$ python -q
>>> import numpy as np
>>> np.set_printoptions(precision=3, suppress=True, linewidth=140, sign=" ")
>>> rd = lambda a: np.round(a, 3) + 0
>>> data = np.array([[2, 3, 2, 3], [1, -2, 1, -2], [2, 3, 2, 3], [1, -2, 1, -2]])
>>> data
array([[ 2,  3,  2,  3],
       [ 1, -2,  1, -2],
       [ 2,  3,  2,  3],
       [ 1, -2,  1, -2]])
>>> try:
...     np.linalg.inv(data)
... except np.linalg.LinAlgError as e:
...     print("failed:", e)
... 
failed: Singular matrix
>>> rd(np.trace(np.linalg.pinv(data) @ data))
np.float64(2.0)
>>> np.unique(data.round(6), axis=0).shape
(2, 4)
>>> np.abs(np.diag(np.linalg.qr(data)[1])) > 1e-9
array([ True,  True, False, False])
>>> rd(data @ np.linalg.pinv(data) @ data)
array([[ 2.,  3.,  2.,  3.],
       [ 1., -2.,  1., -2.],
       [ 2.,  3.,  2.,  3.],
       [ 1., -2.,  1., -2.]])
>>> K = np.load("w.npy")
>>> K
array([[-1.8, -1.3, -2.8],
       [ 2.1,  0.5,  0.5],
       [-0.7, -1.9,  0.1],
       [-0.9, -0.9,  0.5],
       [ 0.2, -1. , -0.2],
       [ 0. ,  1.1,  0.6],
       [ 1.5, -0.7,  1.3],
       [ 0.4, -0.1, -0.2],
       [-0.3, -0.7,  0.7],
       [-0.5,  0.1, -0.7],
       [-1.1, -0.8, -0.5],
       [ 0.8, -0.6,  0.7],
       [-0.6, -0.3, -0.9],
       [ 0.1, -0.4, -0.6],
       [-0.4,  0.2, -0.1],
       [-1.9,  0.8,  1.6],
       [-0.1,  1.4,  1.3],
       [ 5.4, -1.8, -1.5],
       [-0.9, -1.6,  1.5],
       [ 0.5,  1.2,  0.5],
       [-0.5,  1.2,  1.1],
       [ 0.1, -0.6,  1.3],
       [ 1.4, -1. ,  0.7],
       [-1.1,  0.2,  1.3],
       [ 1.2, -0.2,  0.7]])
>>> np.abs(K).max()
np.float64(5.4)
>>> K[:, 3]
Traceback (most recent call last):
  File "<python-input-13>", line 1, in <module>
    K[:, 3]
    ~^^^^^^
IndexError: index 3 is out of bounds for axis 1 with size 3
>>> np.count_nonzero(K)
np.int64(74)
>>> rd(np.diff(K, axis=0))
array([[ 3.9,  1.8,  3.3],
       [-2.8, -2.4, -0.4],
       [-0.2,  1. ,  0.4],
       [ 1.1, -0.1, -0.7],
       [-0.2,  2.1,  0.8],
       [ 1.5, -1.8,  0.7],
       [-1.1,  0.6, -1.5],
       [-0.7, -0.6,  0.9],
       [-0.2,  0.8, -1.4],
       [-0.6, -0.9,  0.2],
       [ 1.9,  0.2,  1.2],
       [-1.4,  0.3, -1.6],
       [ 0.7, -0.1,  0.3],
       [-0.5,  0.6,  0.5],
       [-1.5,  0.6,  1.7],
       [ 1.8,  0.6, -0.3],
       [ 5.5, -3.2, -2.8],
       [-6.3,  0.2,  3. ],
       [ 1.4,  2.8, -1. ],
       [-1. ,  0. ,  0.6],
       [ 0.6, -1.8,  0.2],
       [ 1.3, -0.4, -0.6],
       [-2.5,  1.2,  0.6],
       [ 2.3, -0.4, -0.6]])
>>> rd(K.sum(axis=0))
array([ 2.9, -7.2,  6.9])
>>> np.unravel_index(np.abs(K).argmax(), K.shape)
(np.int64(17), np.int64(0))
